% python3 -q
>>> import numpy as np
>>> from numpy import linalg as LA
>>> np.set_printoptions(precision=3, suppress=True, linewidth=160)
>>> rd = lambda a: np.round(a, 3) + 0
>>> W0 = np.loadtxt("test19.csv", delimiter=",")
>>> rd(W0)
array([[ 0.   , -0.124, -0.57 , -0.793, -0.165,  0.056],
       [ 0.313, -0.294, -0.246,  0.283, -0.01 ,  0.822],
       [-0.313, -0.154, -0.438,  0.164,  0.804, -0.114],
       [ 0.834,  0.386, -0.117, -0.056,  0.319, -0.191],
       [ 0.313, -0.766, -0.091,  0.189, -0.182, -0.487],
       [-0.104,  0.372, -0.633,  0.474, -0.437, -0.185]])
>>> vec = np.array([3, 4, 0, 5, 0, 5])
>>> [p for p in range(1, 25) if np.allclose(LA.matrix_power(W0, p), np.eye(6))]
[]
>>> print(rd(LA.norm(vec)), rd(LA.norm(W0 @ vec)))
8.66 8.66
>>> rd(np.sort(np.abs(np.degrees(np.angle(LA.eigvals(W0))))))
array([  0.   ,  79.573,  79.573, 139.374, 139.374, 180.   ])
>>> rd(LA.det(W0))
np.float64(-1.0)
>>> 6 - LA.matrix_rank(W0 - np.eye(6), tol=1e-8)
np.int64(1)
>>> rng = np.random.default_rng(79)
>>> z = rng.permutation(6)
>>> out = W0[:, z] * rng.choice([-1, 1], 6)
>>> rd(out)
array([[-0.165,  0.   ,  0.124, -0.57 ,  0.793,  0.056],
       [-0.01 , -0.313,  0.294, -0.246, -0.283,  0.822],
       [ 0.804,  0.313,  0.154, -0.438, -0.164, -0.114],
       [ 0.319, -0.834, -0.386, -0.117,  0.056, -0.191],
       [-0.182, -0.313,  0.766, -0.091, -0.189, -0.487],
       [-0.437,  0.104, -0.372, -0.633, -0.474, -0.185]])
>>> U, _, Vt = LA.svd(W0.T @ out)
>>> z
array([4, 0, 1, 2, 3, 5])
>>> print(rd(U @ Vt))
[[ 0. -1.  0.  0.  0.  0.]
 [ 0.  0. -1.  0.  0.  0.]
 [ 0.  0.  0.  1.  0.  0.]
 [ 0.  0.  0.  0. -1.  0.]
 [ 1.  0.  0.  0.  0.  0.]
 [ 0.  0.  0.  0.  0.  1.]]
>>> E = np.loadtxt("run12.csv", delimiter=",")
>>> E
array([[ 4.761,  0.892, -0.363,  0.268,  0.326,  0.714,  0.379,  0.151,  0.538, -0.153,  0.82 ],
       [ 0.892,  4.434,  1.028, -0.256,  1.34 , -0.104,  1.689, -0.257,  0.916, -0.203,  0.65 ],
       [-0.363,  1.028,  4.466,  0.626,  0.003, -0.288, -0.235,  0.35 ,  0.884,  1.142, -0.49 ],
       [ 0.268, -0.256,  0.626,  3.855,  0.392,  0.508,  0.692,  0.296, -0.098,  0.468,  0.367],
       [ 0.326,  1.34 ,  0.003,  0.392,  3.792,  0.759,  0.67 , -0.737, -0.275, -0.779,  0.363],
       [ 0.714, -0.104, -0.288,  0.508,  0.759,  5.215,  0.885, -0.185,  0.586, -0.048,  0.789],
       [ 0.379,  1.689, -0.235,  0.692,  0.67 ,  0.885,  3.554,  0.68 ,  1.11 ,  0.74 ,  0.14 ],
       [ 0.151, -0.257,  0.35 ,  0.296, -0.737, -0.185,  0.68 ,  4.617,  0.369,  1.292,  0.754],
       [ 0.538,  0.916,  0.884, -0.098, -0.275,  0.586,  1.11 ,  0.369,  3.665,  0.474,  0.902],
       [-0.153, -0.203,  1.142,  0.468, -0.779, -0.048,  0.74 ,  1.292,  0.474,  6.651,  0.556],
       [ 0.82 ,  0.65 , -0.49 ,  0.367,  0.363,  0.789,  0.14 ,  0.754,  0.902,  0.556,  4.99 ]])
>>> out = LA.inv(E)
>>> rd(LA.slogdet(E)[0])
np.float64(1.0)
>>> rd(E @ out)
array([[1., 0., 0., 0., 0., 0., 0., 0., 0., 0., 0.],
       [0., 1., 0., 0., 0., 0., 0., 0., 0., 0., 0.],
       [0., 0., 1., 0., 0., 0., 0., 0., 0., 0., 0.],
       [0., 0., 0., 1., 0., 0., 0., 0., 0., 0., 0.],
       [0., 0., 0., 0., 1., 0., 0., 0., 0., 0., 0.],
       [0., 0., 0., 0., 0., 1., 0., 0., 0., 0., 0.],
       [0., 0., 0., 0., 0., 0., 1., 0., 0., 0., 0.],
       [0., 0., 0., 0., 0., 0., 0., 1., 0., 0., 0.],
       [0., 0., 0., 0., 0., 0., 0., 0., 1., 0., 0.],
       [0., 0., 0., 0., 0., 0., 0., 0., 0., 1., 0.],
       [0., 0., 0., 0., 0., 0., 0., 0., 0., 0., 1.]])
>>> rd(LA.det(E) * LA.det(out))
np.float64(1.0)
>>> (np.abs(out) > 1e-9).astype(int)
array([[1, 1, 1, 1, 1, 1, 1, 1, 1, 1, 1],
       [1, 1, 1, 1, 1, 1, 1, 1, 1, 1, 1],
       [1, 1, 1, 1, 1, 1, 1, 1, 1, 1, 1],
       [1, 1, 1, 1, 1, 1, 1, 1, 1, 1, 1],
       [1, 1, 1, 1, 1, 1, 1, 1, 1, 1, 1],
       [1, 1, 1, 1, 1, 1, 1, 1, 1, 1, 1],
       [1, 1, 1, 1, 1, 1, 1, 1, 1, 1, 1],
       [1, 1, 1, 1, 1, 1, 1, 1, 1, 1, 1],
       [1, 1, 1, 1, 1, 1, 1, 1, 1, 1, 1],
       [1, 1, 1, 1, 1, 1, 1, 1, 1, 1, 1],
       [1, 1, 1, 1, 1, 1, 1, 1, 1, 1, 1]])
>>> U, s, Vt = LA.svd(E, full_matrices=False)
>>> rd(s)
array([9.   , 8.001, 6.001, 4.999, 4.001, 4.   , 3.999, 3.999, 3.   , 2.   , 1.   ])
>>> np.abs(U[:, 0]).round(6).argmax()
np.int64(9)
>>> (s > 1e-8).sum()
np.int64(11)
>>> rd(np.cumsum(s ** 2) / np.sum(s ** 2))
array([0.285, 0.511, 0.637, 0.725, 0.782, 0.838, 0.894, 0.951, 0.982, 0.996, 1.   ])
>>> rd(s / s[0])
array([1.   , 0.889, 0.667, 0.555, 0.445, 0.444, 0.444, 0.444, 0.333, 0.222, 0.111])
>>> vec = np.array([-6, 4, -9, 4, 9, -1])
>>> target = W0 @ vec
>>> rd(target)
array([-0.081, -0.619, 13.211,  0.432, -4.522,  5.954])
>>> rd(LA.solve(W0, 3 * target))
array([-18.,  12., -27.,  12.,  27.,  -3.])
>>> rd(LA.solve(W0, W0[:, 5]))
array([0., 0., 0., 0., 0., 1.])
>>> rd(LA.solve(W0.T, W0[5]))
array([0., 0., 0., 0., 0., 1.])
>>> m1 = np.array([[4, -1, 2, 1, 0],
...     [4, 0, -3, -2, 0],
...     [2, 4, 2, 5, 0],
...     [-2, -1, -3, 0, 0],
...     [0, 0, 0, 0, 3]])
>>> (m1 + m1.T) / 2
array([[ 4. ,  1.5,  2. , -0.5,  0. ],
       [ 1.5,  0. ,  0.5, -1.5,  0. ],
       [ 2. ,  0.5,  2. ,  1. ,  0. ],
       [-0.5, -1.5,  1. ,  0. ,  0. ],
       [ 0. ,  0. ,  0. ,  0. ,  3. ]])
>>> np.allclose(m1 @ m1.T, m1.T @ m1)
False
>>> print(np.allclose(m1, m1.T))
False
>>> np.trace(m1)
np.int64(9)
>>> m1 @ m1
array([[ 14,   3,  12,  16,   0],
       [ 14, -14,   8, -11,   0],
       [ 18,   1, -19,   4,   0],
       [-18, -10,  -7, -15,   0],
       [  0,   0,   0,   0,   9]])
>>> rd(np.abs(LA.eigvals(m1)).max())
np.float64(4.951)
>>> vec = np.array([-2, -1, 0, 1, 0])
>>> target = m1 @ vec
>>> target
array([ -6, -10,  -3,   5,   0])
>>> rd(LA.solve(m1, target + m1[:, 4]))
array([-2., -1.,  0.,  1.,  1.])
>>> rd(LA.solve(m1, target))
array([-2., -1.,  0.,  1.,  0.])
>>> m1[:, 5]
Traceback (most recent call last):
  File "<python-input-50>", line 1, in <module>
    m1[:, 5]
    ~~^^^^^^
IndexError: index 5 is out of bounds for axis 1 with size 5
>>> m1.mean(axis=0)
array([ 1.6,  0.4, -0.4,  0.8,  0.6])
>>> np.diff(m1, axis=0)
array([[ 0,  1, -5, -3,  0],
       [-2,  4,  5,  7,  0],
       [-4, -5, -5, -5,  0],
       [ 2,  1,  3,  0,  3]])
>>> LA.matrix_rank(m1)
np.int64(5)
>>> np.flatnonzero(LA.matrix_power((m1 != 0) + (m1.T != 0) + np.eye(5), 5)[1])
array([0, 1, 2, 3])
>>> print((m1 != 0).astype(int))
[[1 1 1 1 0]
 [1 0 1 1 0]
 [1 1 1 1 0]
 [1 1 1 0 0]
 [0 0 0 0 1]]
>>> rd(LA.det(m1))
np.float64(924.0)
>>> r0 = np.array([-2, 2, 1, 3, 2])
>>> out = m1 + np.outer(r0, np.eye(5)[3])
>>> LA.matrix_rank(out - m1)
np.int64(1)
>>> print(out)
[[ 4. -1.  2. -1.  0.]
 [ 4.  0. -3.  0.  0.]
 [ 2.  4.  2.  6.  0.]
 [-2. -1. -3.  3.  0.]
 [ 0.  0.  0.  2.  3.]]
>>> J = np.load("out10.npy")
>>> J
array([[-0.3,  0.3,  1.5,  0.7, -0.7,  0.5,  0.7, -0.2, -0.4, -1.9, -1.8, -1.3],
       [-0.2, -0.2, -0.4,  2.1,  0.1, -1. ,  0.1, -1. , -0.8, -1.5,  0. , -0.9],
       [-0.7,  1.5, -0.7, -1.1, -0.7,  0.1,  1.4, -0.3,  1. , -0.3,  0.1, -0.5],
       [-1. ,  0.3,  0.8, -1.3, -1.6,  1.6,  0.2,  0. , -0.4,  2. ,  0.3,  0. ],
       [-1. , -0.2, -1. , -0.9, -1. , -0.2, -1.2,  1.2,  0.2,  1.1, -1. , -0.8],
       [-2.4,  0.2, -0.4, -0.6,  0.4, -1.2,  0.1, -0.8,  1.2, -1.3,  0.4, -0.1],
       [ 1.2,  2.7, -0.6,  0.2,  0.5, -1.6,  0.2, -0.2,  0.7,  0. ,  0.9,  1.4],
       [ 1. , -0.5,  0.2,  1.9,  1. ,  0.1, -0.9,  1.5, -0.3,  1. ,  0. , -1.2],
       [-0.2,  0.7,  0.7,  0.6,  1. , -0.5,  0.6, -0.4, -1.5,  1.1,  0.5,  1.8],
       [ 0.9, -1.7, -0.7,  1.8, -0.2,  1.2,  0.2, -0.2, -0.7, -0.3, -0.1, -0.2],
       [-3.1,  0.2,  0.3, -1. , -0.9,  1.8, -1. ,  1.3, -0.2,  0.8,  0.5, -1. ],
       [ 0.2, -0.4, -0.2, -0.6,  0. , -0.9, -0.4,  0.1, -0.4, -0.3,  0.6, -0.6],
       [ 1.3,  0.2,  1.2, -1. , -2.2,  0. , -0.8, -0.4,  0.9, -0.4, -0.3, -1.1],
       [ 0.6,  0.5, -0.8,  0.8, -0.2,  0.3, -1.2, -0.1,  0.9, -1.2, -0.5,  1.4]])
>>> vec = np.array([3, 2, 2, 5, 0, 0, 0, 4, 3, 3, 1, 0])
>>> target = J @ vec
>>> rd(LA.pinv(J) @ J)
array([[1., 0., 0., 0., 0., 0., 0., 0., 0., 0., 0., 0.],
       [0., 1., 0., 0., 0., 0., 0., 0., 0., 0., 0., 0.],
       [0., 0., 1., 0., 0., 0., 0., 0., 0., 0., 0., 0.],
       [0., 0., 0., 1., 0., 0., 0., 0., 0., 0., 0., 0.],
       [0., 0., 0., 0., 1., 0., 0., 0., 0., 0., 0., 0.],
       [0., 0., 0., 0., 0., 1., 0., 0., 0., 0., 0., 0.],
       [0., 0., 0., 0., 0., 0., 1., 0., 0., 0., 0., 0.],
       [0., 0., 0., 0., 0., 0., 0., 1., 0., 0., 0., 0.],
       [0., 0., 0., 0., 0., 0., 0., 0., 1., 0., 0., 0.],
       [0., 0., 0., 0., 0., 0., 0., 0., 0., 1., 0., 0.],
       [0., 0., 0., 0., 0., 0., 0., 0., 0., 0., 1., 0.],
       [0., 0., 0., 0., 0., 0., 0., 0., 0., 0., 0., 1.]])
>>> target = target + 0.02 * rng.normal(size=14)
>>> rd(target)
array([ -3.336,  -2.189,  -5.012,  -2.186,  -2.189, -13.709,  11.014,  20.   ,   2.916,   3.005,  -5.837,  -4.7  ,   1.291,   3.395])
>>> coef, *_ = LA.lstsq(J, target)
>>> coef.round()
array([ 3.,  2.,  2.,  5.,  0., -0., -0.,  4.,  3.,  3.,  1., -0.])
>>> print([round(float(LA.norm(LA.solve(J.T @ J + lam * np.eye(12), J.T @ target))), 2) for lam in (0, 1, 10, 100)])
[8.76, 7.06, 4.17, 1.08]
>>> data = np.loadtxt("arr.csv", delimiter=",")
>>> data
array([[ -0.024,  -0.052,   0.648,  -0.053,   7.757,  -2.554,   0.99 , -26.481,   0.138,   2.419,  -0.738,  -0.071,   0.527,   9.316,   3.372],
       [ -0.107,   5.679,   0.26 ,  -0.024,  -1.514,   6.347,  -4.035,   3.922,  -0.155,  -2.261,  -0.074,  -0.099,   1.981, -16.972,   0.812],
       [  0.01 ,   2.502,  -0.475,   0.113,   6.664,  -1.21 ,  -2.325,  13.002,  -0.057,   1.462,  -0.166,  -0.259,  -0.805,  -4.386,  -2.71 ],
       [  0.135,  -1.428,   0.58 ,  -0.559,  -3.683,  -6.054,   0.889,  -5.147,  -0.183,   0.032,  -0.718,   0.274,  -0.85 ,  41.786,  -0.256],
       [ -0.179,  -9.048,  -0.505,   0.008,  12.495,  -0.22 ,  -2.722, -20.404,  -0.398,   0.323,   0.349,  -0.358,   0.848,  -0.238,  -0.346],
       [  0.147, -13.646,  -0.942,   0.218,  -7.608,   5.293,  -2.146, -21.924,   0.142,   0.222,   0.495,   0.013,   0.782, -32.811,  -2.17 ],
       [  0.145,  -5.747,  -0.41 ,   0.118,  13.409,  -7.656,   4.384,  -9.883,  -0.32 ,   0.41 ,  -0.209,   0.184,  -0.197, -27.151,  -3.652],
       [  0.032,  -1.854,  -0.154,  -0.808,  -5.28 ,  -1.903,   2.462,  -7.275,   0.232,  -3.294,  -0.324,   0.62 ,  -1.113,  25.328,  -3.048],
       [ -0.175,   2.442,  -0.733,   0.368,  -1.655,   0.38 ,   3.913, -10.698,  -0.134,  -1.406,   0.149,   0.035,   0.478,  34.765,   2.184],
       [  0.168,   1.251,   0.195,  -0.099,  -8.505,  -1.192,   1.2  ,   5.227,   0.173,  -1.301,   0.362,  -0.05 ,   1.741,   5.71 ,   3.182],
       [  0.016,  10.941,   0.46 ,  -0.598,  -4.904,  -9.611,  -0.773,  -9.477,  -0.259,  -1.633,  -0.841,  -0.341,  -0.908, -30.583,  -5.955],
       [  0.021,   3.404,  -0.196,   0.976,  17.577,  13.032,   3.069,  16.566,  -0.232,  -1.628,  -0.26 ,   0.067,   0.482,  -3.176,   2.371],
       [ -0.087, -17.548,   0.231,  -0.482,  -2.676,  -1.278,   0.751,   8.165,   0.164,   1.856,   0.114,   0.12 ,   0.57 ,  29.375,  -2.422],
       [  0.042,  -0.376,   0.339,  -1.691,  -8.094,  -2.118,   1.871, -17.482,   0.284,   0.239,   0.29 ,   0.122,  -0.378,  41.873,   0.983],
       [  0.027,   5.665,  -0.264,   0.142,  10.354,  -1.598,   2.778,  -8.23 ,  -0.018,  -4.417,   0.415,  -0.107,  -0.513, -10.465,  -1.78 ],
       [  0.278,  -3.097,  -0.339,  -1.554,  -9.875,  -3.059,   0.628, -31.798,  -0.031,  -0.517,   0.587,   0.028,   1.907,  43.551,  -0.824],
       [  0.013,  14.141,   0.262,  -1.323,  -0.819,  -3.195,  -5.724,  14.733,   0.125,   0.304,   0.73 ,  -0.02 ,   1.664,   0.11 ,  -0.842],
       [ -0.055,  -5.162,   0.318,  -0.362,   3.133,   5.778,  -0.368,  24.98 ,   0.218,  -1.028,  -0.093,  -0.463,  -0.064,  20.533,  -2.599],
       [ -0.059,  -2.634,   0.501,  -0.065,  -3.371,  -0.998,  -1.492,  -9.408,   0.109,   2.441,  -0.253,   0.089,  -0.866,  20.077,   0.228],
       [  0.252,  -4.345,   0.419,  -0.845,  -3.156,   1.271,   3.498,  -0.273,   0.005,  -1.4  ,  -0.541,  -0.079,   1.13 ,  36.238,   0.263],
       [ -0.053,  -8.264,   0.619,   0.262, -11.807,   1.221,  -1.378,  -1.949,   0.155,   1.312,   0.247,   0.244,   0.626,   4.832,  -0.753],
       [ -0.082,   2.002,   0.223,  -0.741, -13.949,   2.213,   0.329,  22.604,   0.326,  -0.094,  -0.475,   0.025,  -1.917,  -0.229,  -2.358],
       [ -0.214,   7.109,   0.134,  -1.224,  13.033,  -4.79 ,  -1.976, -16.415,   0.027,  -0.193,  -0.434,   0.197,  -0.213,  15.915,   0.72 ],
       [  0.149,  -6.298,   0.404,   0.828,  -4.851,  -3.904,  -1.84 ,   1.205,  -0.216,   2.189,   0.836,  -0.253,  -0.201,   3.931,   1.362],
       [ -0.005,   0.008,  -0.326,  -0.581,  -5.276,   2.855,  -0.144,  -5.479,   0.337,   0.578,   0.328,   0.208,   1.408, -12.694,   0.995],
       [ -0.063,  -5.334,   0.82 ,  -0.686,  -3.287,   3.419,   1.086,  -4.584,  -0.296,  -0.489,   1.23 ,   0.292,  -1.77 ,   8.361,  -1.905],
       [  0.1  ,  11.918,   0.289,  -0.655,   2.666,   1.504,   5.577,  -0.267,  -0.215,   0.468,   0.499,   0.087,   0.952,  11.571,   0.841],
       [  0.163,  -6.138,   0.204,  -0.118,  -5.9  ,   9.615,   0.887,   2.222,   0.218,  -0.533,   0.739,   0.031,   0.21 ,  -1.746,  -1.332],
       [ -0.267,   0.123,  -0.001,  -1.603,   0.535,  -4.732,  -3.01 , -17.711,   0.172,   1.766,   0.114,   0.559,   0.808,   1.3  ,   1.015],
       [ -0.174,  -4.95 ,  -0.395,  -0.041,  14.896, -10.281,  -0.491,   9.585,  -0.153,   0.07 ,   1.166,  -0.095,   0.03 ,   6.984,  -0.512],
       [ -0.15 ,   2.225,  -0.125,   0.656,  -0.354,  -7.848,  -0.371,  -9.676,  -0.093,  -1.237,  -1.306,   0.467,  -0.09 , -32.835,  -3.939],
       [  0.087, -11.478,   0.699,  -0.543,   6.696,  -2.04 ,  -8.528,  -5.715,   0.347,  -0.977,   0.093,   0.234,   0.401,  33.184,  -0.607],
       [ -0.268,  -0.931,  -0.001,   0.356,  -6.778,   0.616,   5.012,  11.53 ,   0.386,  -1.239,  -0.556,   0.069,   0.743,  13.925,   0.445],
       [ -0.022,   5.614,  -0.208,  -0.413,  -4.593,  -1.966,  -0.071,   8.987,  -0.144,  -2.306,  -0.992,  -0.201,  -2.422,  -0.795,   1.02 ],
       [ -0.103,   3.247,  -0.506,   0.034,  -0.3  ,  -2.012,  -0.67 ,  -3.605,   0.151,   1.595,  -0.389,   0.299,  -0.94 ,  38.987,  -2.563],
       [ -0.035,   5.207,   0.373,   0.581,  24.97 ,   0.254,  -2.957,  -7.221,  -0.124,  -1.825,   0.319,  -0.078,   1.221,  24.037,   3.454],
       [  0.281,  -1.184,   0.641,   0.129,  11.799,   2.095,  -0.796,  -7.744,  -0.157,   2.67 ,   0.477,  -0.091,  -1.849, -15.864,  -1.225],
       [  0.116,  -1.305,  -0.571,   1.422,   9.274,  -1.843,   3.365,  -1.327,   0.205,  -0.109,  -0.113,   0.326,  -0.872,  21.358,   2.268],
       [ -0.087,   1.771,   0.117,   0.271,  13.134,   3.884,   1.109,  -5.585,   0.029,  -0.332,   0.022,  -0.237,  -0.634,  12.789,   0.276],
       [  0.079,  -7.522,  -0.308,   0.947, -10.123,   0.549,   2.042,   8.488,  -0.007,   0.812,  -0.608,   0.475,   0.711,  -0.11 ,   1.576],
       [  0.037,   9.219,   0.34 ,   0.914,  -1.815,  -1.101,  -1.469,   9.761,  -0.141,   1.762,  -0.44 ,   0.347,   0.803, -30.66 ,  -2.606],
       [ -0.04 ,   5.753,  -0.167,  -0.555,   1.625,  -2.421,   1.24 ,  -4.425,  -0.055,  -1.046,  -0.903,  -0.028,  -1.646,  25.56 ,   2.118],
       [  0.03 ,   5.107,  -0.176,   1.074,   0.77 ,   5.666,   0.591,  -5.008,  -0.119,   3.491,   0.225,  -0.177,  -0.941,   9.281,   4.201],
       [  0.12 ,  -6.547,   0.197,  -0.184,  -0.18 ,   2.087,   1.194,  16.777,   0.252,  -0.848,  -0.263,  -0.132,   0.164, -12.658,  -2.852],
       [  0.012,  -1.058,  -0.008,  -0.861, -12.279,  -4.038,   4.415, -26.096,   0.185,   0.633,   0.502,  -0.282,   1.591,   3.835,  -0.17 ],
       [ -0.193,  -5.286,  -0.22 ,  -1.371,  18.986,  -1.118,   1.447,  23.349,   0.084,  -0.424,   0.491,  -0.101,  -2.762, -13.381,   1.069],
       [  0.088,  -1.603,   0.494,   0.997,   7.113,   4.756,   0.41 , -13.105,   0.001,  -1.035,   0.127,  -0.069,   0.651, -22.694,   2.394],
       [  0.139, -13.025,  -0.051,  -1.033,   1.95 ,   7.819,  -0.101, -10.354,  -0.036,  -0.364,   0.028,  -0.094,   0.154, -41.09 ,   1.767],
       [  0.12 ,   0.758,   0.095,   1.077,   2.734,   7.337,   5.169, -14.211,  -0.113,   2.783,  -0.659,   0.25 ,  -1.823, -10.466,   4.182]])
>>> Xs = data - data.mean(axis=0)
>>> evecs = LA.svd(Xs)[2][:5]
>>> out = Xs - Xs @ evecs.T @ evecs
>>> rd(out.std(axis=0))
array([0.124, 0.191, 0.398, 0.694, 0.122, 0.642, 2.627, 0.1  , 0.168, 1.566, 0.527, 0.23 , 1.105, 0.066, 1.723])
